$ python3 -q
>>> import numpy as np
>>> import numpy.linalg as la
>>> np.set_printoptions(precision=2, suppress=True, linewidth=200, sign=" ")
>>> A = np.array([[-0.1, -0.8, -2.7, 0.9, -0.6, -0.4, -0.1, -1.7],
...     [-0.7, -1.5, 0.6, -2.0, -0.6, -1.0, 0.5, 0.2],
...     [1.0, 1.1, -0.9, 1.5, 1.1, -0.7, -2.3, -0.2],
...     [-0.2, -0.6, 0.6, -1.2, 1.1, -0.9, 1.7, -0.1],
...     [0.1, 1.2, 1.2, -0.1, -0.2, -0.9, -0.2, 0.0],
...     [-0.2, -0.5, -1.1, -1.2, -0.8, -1.8, -1.0, 0.1]])
>>> th = np.radians(180)
>>> R = np.eye(8)
>>> R[4, 4] = R[5, 5] = np.cos(th)
>>> R[4, 5], R[5, 4] = -np.sin(th), np.sin(th)
>>> print(R.round(2) + 0)
[[ 1.  0.  0.  0.  0.  0.  0.  0.]
 [ 0.  1.  0.  0.  0.  0.  0.  0.]
 [ 0.  0.  1.  0.  0.  0.  0.  0.]
 [ 0.  0.  0.  1.  0.  0.  0.  0.]
 [ 0.  0.  0.  0. -1.  0.  0.  0.]
 [ 0.  0.  0.  0.  0. -1.  0.  0.]
 [ 0.  0.  0.  0.  0.  0.  1.  0.]
 [ 0.  0.  0.  0.  0.  0.  0.  1.]]
>>> out = A @ R.T
>>> print(out)
[[-0.1 -0.8 -2.7  0.9  0.6  0.4 -0.1 -1.7]
 [-0.7 -1.5  0.6 -2.   0.6  1.   0.5  0.2]
 [ 1.   1.1 -0.9  1.5 -1.1  0.7 -2.3 -0.2]
 [-0.2 -0.6  0.6 -1.2 -1.1  0.9  1.7 -0.1]
 [ 0.1  1.2  1.2 -0.1  0.2  0.9 -0.2  0. ]
 [-0.2 -0.5 -1.1 -1.2  0.8  1.8 -1.   0.1]]
>>> W = np.array([[8, -7, 3, -7],
...     [-4, -6, -6, -2],
...     [-3, 5, -6, 2],
...     [-8, 9, -2, -1],
...     [6, 5, -5, 3],
...     [-4, 0, 6, 8],
...     [-5, 6, 7, 9],
...     [-6, 6, -6, 3]])
>>> coef = np.array([-6, 6, 0, -2])
>>> hid = np.maximum(A @ W + coef, 0)
>>> print(la.matrix_rank(hid))
4
>>> basis = np.array([[-3, 2, 1], [1, 1, 3], [1, 2, -1], [-1, 1, 1]])
>>> print((hid @ basis).round(6).argmax(axis=1))
[ 1  1  1  2  2  1]
>>> print(hid @ basis)
[[ 11.   70.  -23. ]
 [ -7.6  34.3  21.4]
 [-31.2  20.8  10.4]
 [ -7.1  49.   70.5]
 [  1.    1.    3. ]
 [-42.3  28.2  14.1]]
>>> t3 = np.stack([A, 5 * A, A[::-1]])
>>> print(la.matrix_rank(t3.reshape(3, -1)))
2
>>> print(t3.shape)
(3, 6, 8)
>>> print(la.matrix_rank(t3))
[ 6  6  6]
>>> out = A / np.sqrt((A ** 2).mean(axis=1, keepdims=True))
>>> print(la.matrix_rank(A - A.mean(axis=1, keepdims=True)))
6
>>> print(la.matrix_rank(out) == la.matrix_rank(A))
True
>>> print(out[2])
[ 0.81  0.89 -0.73  1.21  0.89 -0.56 -1.85 -0.16]
>>> out = A / la.norm(A, axis=1, keepdims=True)
>>> gram = out @ out.T
>>> print(gram[0])
[ 1.   -0.17  0.24 -0.27 -0.56  0.35]
>>> print(gram)
[[ 1.   -0.17  0.24 -0.27 -0.56  0.35]
 [-0.17  1.   -0.68  0.62 -0.01  0.54]
 [ 0.24 -0.68  1.   -0.56  0.16  0.11]
 [-0.27  0.62 -0.56  1.    0.07  0.02]
 [-0.56 -0.01  0.16  0.07  1.    0.03]
 [ 0.35  0.54  0.11  0.02  0.03  1.  ]]
>>> print((gram - 2 * np.eye(6)).round(6).argmax(axis=1))
[ 5  3  0  1  2  1]
>>> print((np.abs(gram) > 0.9).astype(int))
[[ 1  0  0  0  0  0]
 [ 0  1  0  0  0  0]
 [ 0  0  1  0  0  0]
 [ 0  0  0  1  0  0]
 [ 0  0  0  0  1  0]
 [ 0  0  0  0  0  1]]
>>> m1 = np.loadtxt("case13.csv", delimiter=",")
>>> print(m1)
[[ 28. -16.   6.  -5.]
 [ 52. -30.  11. -10.]
 [  0.   0.   1.   0.]
 [  4.  -2.   2.   1.]]
>>> u, v = m1[1], m1[0]
>>> print(u @ v)
2052.0
>>> pr = (u @ v) / (u @ u) * u
>>> print(v - pr)
[ 0.1   0.09  0.1   0.36]
>>> print(np.outer(u, v))
[[1456. -832.  312. -260.]
 [-840.  480. -180.  150.]
 [ 308. -176.   66.  -55.]
 [-280.  160.  -60.   50.]]
>>> proj = np.triu(np.array([[2, 0, 2, 2], [0, 0, 0, 2], [3, 1, 3, 1], [0, 2, 1, 0]]), 1) + np.eye(4)
>>> out = proj @ m1 @ la.inv(proj)
>>> print(np.trace(out), np.trace(m1))
0.0 0.0
>>> print(np.round(np.poly(out), 2) + 0)
[  1.   0. -11.  18.  -8.]
>>> print(proj @ m1 - m1 @ proj)
[[   8.   -4.  -50.  -28.]
 [   8.   -4. -100.  -53.]
 [   4.   -2.    2.    0.]
 [   0.    0.   -8.   -6.]]
>>> print(la.matrix_rank(out))
4
>>> out = m1 / la.norm(m1, axis=1, keepdims=True)
>>> gram = out @ out.T
>>> print(gram[2])
[ 0.18  0.18  1.    0.4 ]
>>> rng = np.random.default_rng(58)
>>> out = A + rng.integers(-2, 3, (6, 5)) @ rng.integers(-2, 3, (5, 8))
>>> print(out)
[[  1.9  -3.8   1.3  -5.1   6.4  -0.4  -0.1  -0.7]
 [ -0.7  -4.5  -1.4  -6.    1.4  -8.    0.5   6.2]
 [  0.    7.1   2.1  10.5   2.1   6.3  -7.3  -1.2]
 [ -0.2  -5.6  -1.4 -11.2   4.1  -8.9   5.7   2.9]
 [  7.1  -4.8   8.2  -2.1  -0.2   2.1  -2.2   3. ]
 [ -2.2   0.5  -5.1  -0.2   3.2  -1.8  -2.   -2.9]]
>>> print(la.matrix_rank(out - A, tol=1e-8))
5
>>> print(out - A)
[[  2.  -3.   4.  -6.   7.   0.   0.   1.]
 [  0.  -3.  -2.  -4.   2.  -7.   0.   6.]
 [ -1.   6.   3.   9.   1.   7.  -5.  -1.]
 [  0.  -5.  -2. -10.   3.  -8.   4.   3.]
 [  7.  -6.   7.  -2.   0.   3.  -2.   3.]
 [ -2.   1.  -4.   1.   4.   0.  -1.  -3.]]
>>> print(np.abs(out - A).sum(axis=1))
[ 23.  24.  33.  35.  30.  16.]
>>> K = np.load("out14.npy")
>>> print(K)
[[-10  -7   2   1  -3   4   1   6   7]
 [ -7   6  -7  -4 -10   4  -6   6   2]
 [  2  -7   2   0  -2  -1  -1  -1   4]
 [  1  -4   0  -8   0  -7   3   3   2]
 [ -3 -10  -2   0   0   3   3   1  -1]
 [  4   4  -1  -7   3   2 -10 -10  -4]
 [  1  -6  -1   3   3 -10   4   1   5]
 [  6   6  -1   3   1 -10   1   0   0]
 [  7   2   4   2  -1  -4   5   0   6]]
>>> O, evecs = la.qr(K[:, :2])[0], la.qr(K[:, 2:])[0]
>>> sv = la.svd(O.T @ evecs, compute_uv=False)
>>> print((sv > 0.9).sum())
1
>>> print(np.round(la.norm(O @ O.T - evecs @ evecs.T, 2), 2))
1.0
>>> print(np.degrees(np.arccos(sv.clip(0, 1))))
[  0.85  34.69]
>>> M = np.array([[0.3, -0.4, -1.8, 0.6, 0.8, -0.2, -1.3, -0.6, 0.5, -0.3],
...     [-0.9, 1.8, 1.6, -0.5, -0.2, 0.4, -0.7, -0.5, -0.2, -0.2],
...     [-0.9, 0.5, 0.9, 0.8, -0.8, 1.2, -0.3, -0.9, -1.1, 0.9],
...     [1.4, 0.8, 0.1, 1.1, -0.3, 0.1, 0.8, 0.6, -0.8, 1.2],
...     [-2.4, -0.1, 0.0, 1.2, 0.7, 0.0, 0.6, 1.6, -1.4, -0.1],
...     [0.4, -0.1, 0.7, -0.1, -0.2, -0.3, -0.8, -0.7, -3.0, 1.2],
...     [2.0, 1.7, -0.8, 0.0, -1.3, 1.6, -1.4, -0.4, -0.3, 0.2],
...     [-0.1, 0.9, -1.4, -1.1, 1.6, 0.7, 1.0, 0.0, 0.4, -0.4],
...     [-1.6, 1.1, 0.4, -0.1, -0.7, 0.6, -1.0, -1.0, -1.2, 0.1],
...     [-0.8, 0.2, -1.5, -0.6, 0.2, 1.0, 1.3, -0.7, -1.4, 0.0]])
>>> M[:, 5] *= 3
>>> print(M)
[[ 0.3 -0.4 -1.8  0.6  0.8 -0.6 -1.3 -0.6  0.5 -0.3]
 [-0.9  1.8  1.6 -0.5 -0.2  1.2 -0.7 -0.5 -0.2 -0.2]
 [-0.9  0.5  0.9  0.8 -0.8  3.6 -0.3 -0.9 -1.1  0.9]
 [ 1.4  0.8  0.1  1.1 -0.3  0.3  0.8  0.6 -0.8  1.2]
 [-2.4 -0.1  0.   1.2  0.7  0.   0.6  1.6 -1.4 -0.1]
 [ 0.4 -0.1  0.7 -0.1 -0.2 -0.9 -0.8 -0.7 -3.   1.2]
 [ 2.   1.7 -0.8  0.  -1.3  4.8 -1.4 -0.4 -0.3  0.2]
 [-0.1  0.9 -1.4 -1.1  1.6  2.1  1.   0.   0.4 -0.4]
 [-1.6  1.1  0.4 -0.1 -0.7  1.8 -1.  -1.  -1.2  0.1]
 [-0.8  0.2 -1.5 -0.6  0.2  3.   1.3 -0.7 -1.4  0. ]]
>>> O, evecs = la.qr(M[:, :1])[0], la.qr(M[:, 1:])[0]
>>> sv = la.svd(O.T @ evecs, compute_uv=False)
>>> print((sv > 0.9).sum())
1
>>> u = np.array([2, -2, 0])
>>> print(np.array([np.convolve(row, u, "same") for row in A]))
[[-1.4 -3.8  7.2 -3.   0.4  0.6 -3.2  3.4]
 [-1.6  4.2 -5.2  2.8 -0.8  3.  -0.6 -0.4]
 [ 0.2 -4.   4.8 -0.8 -3.6 -3.2  4.2  0.4]
 [-0.8  2.4 -3.6  4.6 -4.   5.2 -3.6  0.2]
 [ 2.2  0.  -2.6 -0.2 -1.4  1.4  0.4  0. ]
 [-0.6 -1.2 -0.2  0.8 -2.   1.6  2.2 -0.2]]
>>> print(np.cross(A[4, :3], A[1, :3]))
[ 2.52 -0.9   0.69]
>>> print(np.polyval(u, A[4]))
[-0.18  0.48  0.48  0.22  0.48  3.42  0.48  0.  ]
>>> print(np.convolve(A[4], u))
[ 0.2  2.2  0.  -2.6 -0.2 -1.4  1.4  0.4  0.   0. ]
>>> x = np.array([1, 2, 2, 0, 1, 1, 0, 2, 3, 3])
>>> h1 = np.maximum(M @ x, 0)
>>> print(h1)
[ 0.   4.7  2.3  5.6  0.   0.   6.2  2.6  0.   0. ]
>>> print(M.T @ h1)
[13.68 26.97  1.55  2.79 -8.36 50.82 -5.58 -3.54 -8.77  8.05]
>>> print(np.flatnonzero(h1 > 1e-9))
[ 1  2  3  6  7]
>>> print(np.maximum(M @ (3 * x), 0))
[  0.   14.1   6.9  16.8   0.    0.   18.6   7.8   0.    0. ]
>>> print(np.maximum(M @ x, 0) - np.maximum(-M @ x, 0))
[-4.5  4.7  2.3  5.6 -3.2 -6.3  6.2  2.6 -2.8 -5.8]
>>> print(M * (h1 > 1e-9)[:, None])
[[ 0.  -0.  -0.   0.   0.  -0.  -0.  -0.   0.  -0. ]
 [-0.9  1.8  1.6 -0.5 -0.2  1.2 -0.7 -0.5 -0.2 -0.2]
 [-0.9  0.5  0.9  0.8 -0.8  3.6 -0.3 -0.9 -1.1  0.9]
 [ 1.4  0.8  0.1  1.1 -0.3  0.3  0.8  0.6 -0.8  1.2]
 [-0.  -0.   0.   0.   0.   0.   0.   0.  -0.  -0. ]
 [ 0.  -0.   0.  -0.  -0.  -0.  -0.  -0.  -0.   0. ]
 [ 2.   1.7 -0.8  0.  -1.3  4.8 -1.4 -0.4 -0.3  0.2]
 [-0.1  0.9 -1.4 -1.1  1.6  2.1  1.   0.   0.4 -0.4]
 [-0.   0.   0.  -0.  -0.   0.  -0.  -0.  -0.   0. ]
 [-0.   0.  -0.  -0.   0.   0.   0.  -0.  -0.   0. ]]
>>> F = np.load("data.npy")
>>> print(F)
[[ 8.1  5.   5.   6.   2.  -8.  -7.  -7.   9.  -5. ]
 [-9.  -0.9 -3.  -4.   5.   9.  -9.  -9.  -9.  -6. ]
 [-3.  -2.   9.1  7.   3.  -9.  -4.   1.   2.  -1. ]
 [ 6.   5.   0.   9.1  9.  -1.  -5.  -6.   8.   1. ]
 [ 0.  -3.  -9.  -8.  -1.9 -6.  -3.   1.   2.  -8. ]
 [ 3.   3.   1.   1.  -4.  -7.9 -4.   8.  -2.   3. ]
 [ 3.   0.   7.  -5.   0.   5.   7.1  7.  -4.   8. ]
 [ 5.  -9.   8.   2.  -8.   0.   2.  -4.9  5.  -1. ]
 [ 8.   9.  -6.  -7.   8.   3.  -9.  -8.  -3.9 -1. ]
 [ 8.   5.   5.   6.   2.  -8.  -7.  -7.   9.  -4.9]]
>>> x = np.array([1, 0, 1, 0, 0, 0, 0, 1, 2, 1])
>>> target = F @ x
>>> coef, lr = np.zeros(10), 1 / la.norm(F, 2) ** 2
>>> for i in range(5):
...     coef -= lr * F.T @ (F @ coef - target)
...     if i % 1 == 0: print(i, round(la.norm(F @ coef - target), 2))
... 
0 23.52
1 14.1
2 10.41
3 8.28
4 6.88
>>> print(round(float(la.cond(F)), 2))
525.88
>>> print(coef)
[ 1.09  0.16  0.86  0.61 -0.22 -0.58  0.6   0.47  0.91  0.66]
